% python3 -q
>>> import numpy as np
>>> np.set_printoptions(precision=2, suppress=True, linewidth=120)
>>> m1 = np.load("m.npy")
>>> m1
array([[ 0.48,  0.05, -4.98],
       [-0.47, -0.05,  4.98],
       [-4.06, -2.92, -0.15],
       [ 3.48,  2.34, -2.73],
       [-2.74, -1.75,  3.8 ],
       [ 3.82,  2.63, -1.87],
       [-2.87, -2.26, -3.41],
       [-3.94, -2.75,  1.39],
       [-1.26, -0.62,  4.8 ],
       [-4.04, -2.92, -0.39],
       [ 1.49,  0.79, -4.71],
       [ 3.85,  2.66, -1.75],
       [ 0.04, -0.27, -4.99],
       [ 3.4 ,  2.27, -2.88],
       [-0.41, -0.59, -4.95],
       [ 1.13,  0.52, -4.84],
       [-4.06, -2.92, -0.09],
       [ 3.93,  2.74, -1.42],
       [ 0.69,  0.2 , -4.95],
       [-0.42, -0.59, -4.95],
       [ 0.15, -0.19, -4.99],
       [ 3.59,  2.7 ,  2.2 ],
       [ 0.52,  0.67,  4.93],
       [ 1.35,  1.24,  4.65]])
>>> U, sig, vt = np.linalg.svd(m1)
>>> vecs = vt[:(sig > 1e-8).sum()]
>>> rng = np.random.default_rng(2518)
>>> vec = m1[10] + 4 * m1[22] + rng.integers(2) * np.eye(3)[1]
>>> vec
array([ 3.58,  4.45, 15.  ])
>>> vecs.T @ vecs
array([[ 0.66,  0.47, -0.03],
       [ 0.47,  0.34,  0.04],
       [-0.03,  0.04,  1.  ]])
>>> np.linalg.matrix_rank(np.vstack([m1, vec]))
np.int64(3)
>>> np.allclose(vecs.T @ vecs @ vec, vec)
False
>>> K = np.load("w.npy")
>>> K
array([[-0.2 ,  2.59,  0.88, -2.07, -1.97],
       [-7.19, -0.06, -2.94, -7.45, -4.1 ],
       [-5.73, -5.92, -2.64, -1.45,  2.41],
       [-2.67, -2.41, -2.25, -1.84,  0.83],
       [-2.57, -4.37, -5.09, -1.26,  1.83],
       [-1.02, -1.01, -3.74, -2.14, -0.04],
       [-6.09, -2.94, -2.95, -4.13, -0.86],
       [ 4.33, -3.69,  0.26,  6.11,  5.88],
       [ 8.35,  1.6 ,  2.52,  6.45,  3.23],
       [-0.78,  0.18, -1.8 , -1.23, -1.19],
       [ 2.91,  0.34, -2.8 ,  1.07,  0.31],
       [-0.23, -1.91,  2.33,  2.02,  1.98],
       [-4.98, -6.32, -5.84, -2.43,  2.64],
       [-0.67, -3.67, -0.36,  2.07,  2.94],
       [-1.47,  4.65,  3.57, -3.13, -4.43],
       [ 5.86,  1.82, -1.74,  2.64,  0.86],
       [-5.09, -1.58, -1.95, -3.38, -1.78],
       [ 7.65, -4.  , -0.64,  9.2 ,  7.16],
       [ 2.19,  3.09,  0.47, -0.18, -1.77],
       [-2.89,  2.72,  1.03, -4.47, -3.42],
       [ 4.89,  6.51,  6.7 ,  2.4 , -2.69],
       [-8.38, -5.26, -4.54, -5.38, -0.02],
       [ 3.98,  3.77,  1.01,  0.97, -1.54],
       [ 5.92,  5.78,  6.08,  3.53, -1.41],
       [ 1.82,  6.18,  5.24, -0.65, -4.01],
       [-7.12, -5.62, -3.63, -3.28,  1.23],
       [ 3.9 ,  3.78,  1.05,  1.  , -1.62],
       [-0.73, -4.65, -4.17,  1.34,  3.  ]])
>>> Ac = K - K.mean(axis=0)
>>> vecs = np.linalg.svd(Ac)[2][:3]
>>> M2 = Ac - Ac @ vecs.T @ vecs
>>> np.diag(vecs.T @ vecs)
array([0.71, 0.56, 0.92, 0.44, 0.37])
>>> np.linalg.norm(M2, axis=1).round(6).argmax()
np.int64(16)
>>> round(float(np.linalg.norm(M2) / np.linalg.norm(Ac)), 2)
0.04
>>> np.round(np.cov(Ac @ vecs.T, rowvar=False), 2) + 0
array([[44.35,  0.  ,  0.  ],
       [ 0.  , 24.56,  0.  ],
       [ 0.  ,  0.  ,  3.  ]])
